In [1]: import numpy as np

In [2]: np.set_printoptions(precision=3, suppress=True, linewidth=200)

In [3]: def rnd(a):
   ...:     return np.round(a, 3) + 0
   ...: 

In [4]: W0 = np.loadtxt("a.csv", delimiter=",")

In [5]: print(W0)
[[ -3.  -3.  -3.  -3.  -3.  -3.  -3.  -3.]
 [ -3.  -6.  -6.  -6.  -6.  -6.  -6.  -6.]
 [ -3.  -6.  -9.  -9.  -9.  -9.  -9.  -9.]
 [ -3.  -6.  -9. -12. -12. -12. -12. -12.]
 [ -3.  -6.  -9. -12. -15. -15. -15. -15.]
 [ -3.  -6.  -9. -12. -15. -18. -18. -18.]
 [ -3.  -6.  -9. -12. -15. -18. -21. -21.]
 [ -3.  -6.  -9. -12. -15. -18. -21. -24.]]

In [6]: # symmetric

In [7]: out = np.linalg.inv(W0)

In [8]: print(rnd(np.linalg.det(W0) * out))
[[-4374.  2187.     0.     0.     0.     0.     0.     0.]
 [ 2187. -4374.  2187.     0.     0.     0.     0.     0.]
 [    0.  2187. -4374.  2187.     0.     0.     0.     0.]
 [    0.     0.  2187. -4374.  2187.     0.     0.     0.]
 [    0.     0.     0.  2187. -4374.  2187.     0.     0.]
 [    0.     0.     0.     0.  2187. -4374.  2187.     0.]
 [    0.     0.     0.     0.     0.  2187. -4374.  2187.]
 [    0.     0.     0.     0.     0.     0.  2187. -2187.]]

In [9]: print(rnd(np.linalg.det(W0) * np.linalg.det(out)))
1.0

In [10]: print(rnd(np.linalg.inv(out)))
[[ -3.  -3.  -3.  -3.  -3.  -3.  -3.  -3.]
 [ -3.  -6.  -6.  -6.  -6.  -6.  -6.  -6.]
 [ -3.  -6.  -9.  -9.  -9.  -9.  -9.  -9.]
 [ -3.  -6.  -9. -12. -12. -12. -12. -12.]
 [ -3.  -6.  -9. -12. -15. -15. -15. -15.]
 [ -3.  -6.  -9. -12. -15. -18. -18. -18.]
 [ -3.  -6.  -9. -12. -15. -18. -21. -21.]
 [ -3.  -6.  -9. -12. -15. -18. -21. -24.]]

In [11]: print(rnd(np.linalg.cond(W0)))
113.495

In [12]: print(rnd(out))
[[-0.667  0.333  0.     0.     0.     0.     0.     0.   ]
 [ 0.333 -0.667  0.333  0.     0.     0.     0.     0.   ]
 [ 0.     0.333 -0.667  0.333  0.     0.     0.     0.   ]
 [ 0.     0.     0.333 -0.667  0.333  0.     0.     0.   ]
 [ 0.     0.     0.     0.333 -0.667  0.333  0.     0.   ]
 [ 0.     0.     0.     0.     0.333 -0.667  0.333  0.   ]
 [ 0.     0.     0.     0.     0.     0.333 -0.667  0.333]
 [ 0.     0.     0.     0.     0.     0.     0.333 -0.333]]

In [13]: u, r1 = W0[7], W0[6]

In [14]: print(u @ u)
1836.0

In [15]: print(u @ r1)
1764.0

In [16]: pr = (u @ r1) / (u @ u) * u

In [17]: print(rnd(np.linalg.norm(u + r1) ** 2 + np.linalg.norm(u - r1) ** 2))
7074.0

In [18]: print(rnd(r1 - pr))
[-0.118 -0.235 -0.353 -0.471 -0.588 -0.706 -0.824  2.059]

In [19]: out = np.array([[0, 3], [2, 0], [0, 2], [3, 3], [1, 0], [1, 3], [1, 2], [0, 1]])

In [20]: print(np.vstack([W0, out.T]).shape)
(10, 8)

In [21]: print(np.linalg.matrix_rank(np.vstack([W0, out.T])))
8

In [22]: print(np.einsum("ij->j", W0))
[ -24.  -45.  -63.  -78.  -90.  -99. -105. -108.]

In [23]: print(out.T @ W0.T)
[[ -24.  -48.  -66.  -84.  -93.  -99. -102. -102.]
 [ -42.  -75. -108. -135. -153. -171. -180. -183.]]

In [24]: E = np.array([[1, 1, -3, -3, 2, -2, 1],
    ...:     [1, 1, 1, -3, -3, 2, -2],
    ...:     [-2, 1, 1, 1, -3, -3, 2],
    ...:     [2, -2, 1, 1, 1, -3, -3],
    ...:     [-3, 2, -2, 1, 1, 1, -3],
    ...:     [-3, -3, 2, -2, 1, 1, 1],
    ...:     [1, -3, -3, 2, -2, 1, 1]])

In [25]: print((E @ E)[0])
[  3  12 -19  -4   3  19  -5]

In [26]: print(rnd(np.fft.fft(E[0])))
[-3.   +0.j     4.261+3.144j  4.436-4.343j -3.697+4.093j -3.697-4.093j  4.436+4.343j  4.261-3.144j]

In [27]: print(E @ (-1.0) ** np.arange(7))
[  5.  -3.  -1.   5. -11.   5.  -3.]

In [28]: rng = np.random.default_rng(124897)

In [29]: lab = rng.permutation(7)

In [30]: print(lab)
[1 0 2 5 3 6 4]

In [31]: out = E[lab][:, lab]

In [32]: print(np.allclose(out, E))
False

In [33]: print(np.trace(out))
7

In [34]: vec = np.array([7, 6, 3, 1, 4, 7, 9])

In [35]: h = np.maximum(E @ vec, 0)

In [36]: print(np.flatnonzero(h > 1e-9))
[0]

In [37]: print(np.maximum(E @ vec, 0) - np.maximum(-E @ vec, 0))
[  4  -3 -19 -38 -30 -15 -10]

In [38]: print(E.T @ h)
[  4   4 -12 -12   8  -8   4]

In [39]: u = np.array([2, -1, -5, 1, 4, 1, -5])

In [40]: out = E + np.outer(u, np.eye(7)[5])

In [41]: print(np.linalg.matrix_rank(np.linalg.inv(out) - np.linalg.inv(E), tol=1e-8))
1

In [42]: print(np.linalg.matrix_rank(out - E))
1

In [43]: left, sigma, vt = np.linalg.svd(E, full_matrices=False)

In [44]: print(rnd(left.T @ left))
[[1. 0. 0. 0. 0. 0. 0.]
 [0. 1. 0. 0. 0. 0. 0.]
 [0. 0. 1. 0. 0. 0. 0.]
 [0. 0. 0. 1. 0. 0. 0.]
 [0. 0. 0. 0. 1. 0. 0.]
 [0. 0. 0. 0. 0. 1. 0.]
 [0. 0. 0. 0. 0. 0. 1.]]

In [45]: print(rnd(vt @ vt.T))
[[1. 0. 0. 0. 0. 0. 0.]
 [0. 1. 0. 0. 0. 0. 0.]
 [0. 0. 1. 0. 0. 0. 0.]
 [0. 0. 0. 1. 0. 0. 0.]
 [0. 0. 0. 0. 1. 0. 0.]
 [0. 0. 0. 0. 0. 1. 0.]
 [0. 0. 0. 0. 0. 0. 1.]]

In [46]: F = np.array([[-3, 2, 1, -1],
    ...:     [-3, 0, -2, -1],
    ...:     [-6, -1, -1, -2],
    ...:     [3, 0, 2, 1],
    ...:     [-3, -2, 0, -1],
    ...:     [-6, -1, -2, -2],
    ...:     [-3, 2, 1, -1]])

In [47]: # rows and columns are dependent

In [48]: left, sigma, vt = np.linalg.svd(F)

In [49]: evecs = vt[:(sigma > 1e-8).sum()]

In [50]: vec = F[5] + -1 * F[6] + rng.integers(2) * np.eye(4)[2]

In [51]: print(vec)
[-3. -3. -3. -1.]

In [52]: print(np.linalg.matrix_rank(np.vstack([F, vec])))
3

In [53]: print(rnd(evecs.T @ evecs))
[[0.9 0.  0.  0.3]
 [0.  1.  0.  0. ]
 [0.  0.  1.  0. ]
 [0.3 0.  0.  0.1]]

In [54]: A = np.load("x.npy")

In [55]: print(rnd(A))
[[ 0.809  0.     0.588  0.   ]
 [ 0.     1.     0.     0.   ]
 [-0.588  0.     0.809  0.   ]
 [ 0.     0.     0.     1.   ]]

In [56]: print(np.count_nonzero(W0))
64

In [57]: W0[:, 8]
---------------------------------------------------------------------------
IndexError                                Traceback (most recent call last)
Cell In[57], line 1
----> 1 W0[:, 8]

IndexError: index 8 is out of bounds for axis 1 with size 8

In [58]: np.linalg.rank(W0)
---------------------------------------------------------------------------
AttributeError                            Traceback (most recent call last)
Cell In[58], line 1
----> 1 np.linalg.rank(W0)

AttributeError: module 'numpy.linalg' has no attribute 'rank'

In [59]: print(W0.mean(axis=0))
[ -3.     -5.625  -7.875  -9.75  -11.25  -12.375 -13.125 -13.5  ]
